$ python -q
>>> import numpy as np
>>> from numpy import linalg as LA
>>> np.set_printoptions(suppress=True, linewidth=160)
>>> W0 = np.load("m.npy")
>>> W0
array([[ 3.99, -9.53, -2.12],
       [ 0.43, -0.45, -0.08],
       [ 0.19, -0.64,  0.02],
       [-0.65,  2.48,  0.51],
       [-0.61,  3.55,  0.52],
       [ 1.39, -5.75, -1.57],
       [ 2.28, -6.71, -1.59],
       [-1.12,  0.57,  0.14],
       [-0.4 , -5.15, -1.01],
       [ 0.36, -0.3 ,  0.1 ],
       [-1.67,  2.94,  0.56],
       [ 1.22, -3.78, -0.82],
       [-0.95, -1.84, -0.84],
       [ 0.98, -2.72, -1.13],
       [-3.22,  8.88,  1.69],
       [ 2.23, -2.38, -0.58],
       [ 1.39,  1.8 ,  0.52],
       [ 0.44,  0.27, -0.11],
       [-1.82,  3.  ,  0.68],
       [-0.43,  0.85,  0.3 ],
       [-1.1 ,  7.88,  1.92],
       [ 0.52, -3.47, -0.81],
       [-0.14, -1.41, -0.52],
       [-1.58,  6.36,  1.51]])
>>> B = np.c_[W0[:, :2] @ np.array([[3, 2], [-2, 1]]), np.array([-5, 1, 1, -5, -1, -1, 2, -2, 1, 3, 0, -3, -5, 3, 1, -3, 2, -4, 1, 4, -5, -4, -1, -4])]
>>> B.round(2)
array([[ 31.03,  -1.55,  -5.  ],
       [  2.19,   0.41,   1.  ],
       [  1.85,  -0.26,   1.  ],
       [ -6.91,   1.18,  -5.  ],
       [ -8.93,   2.33,  -1.  ],
       [ 15.67,  -2.97,  -1.  ],
       [ 20.26,  -2.15,   2.  ],
       [ -4.5 ,  -1.67,  -2.  ],
       [  9.1 ,  -5.95,   1.  ],
       [  1.68,   0.42,   3.  ],
       [-10.89,  -0.4 ,   0.  ],
       [ 11.22,  -1.34,  -3.  ],
       [  0.83,  -3.74,  -5.  ],
       [  8.38,  -0.76,   3.  ],
       [-27.42,   2.44,   1.  ],
       [ 11.45,   2.08,  -3.  ],
       [  0.57,   4.58,   2.  ],
       [  0.78,   1.15,  -4.  ],
       [-11.46,  -0.64,   1.  ],
       [ -2.99,  -0.01,   4.  ],
       [-19.06,   5.68,  -5.  ],
       [  8.5 ,  -2.43,  -4.  ],
       [  2.4 ,  -1.69,  -1.  ],
       [-17.46,   3.2 ,  -4.  ]])
>>> LA.matrix_rank(np.c_[W0, B])
np.int64(4)
>>> LA.matrix_rank(B)
np.int64(3)
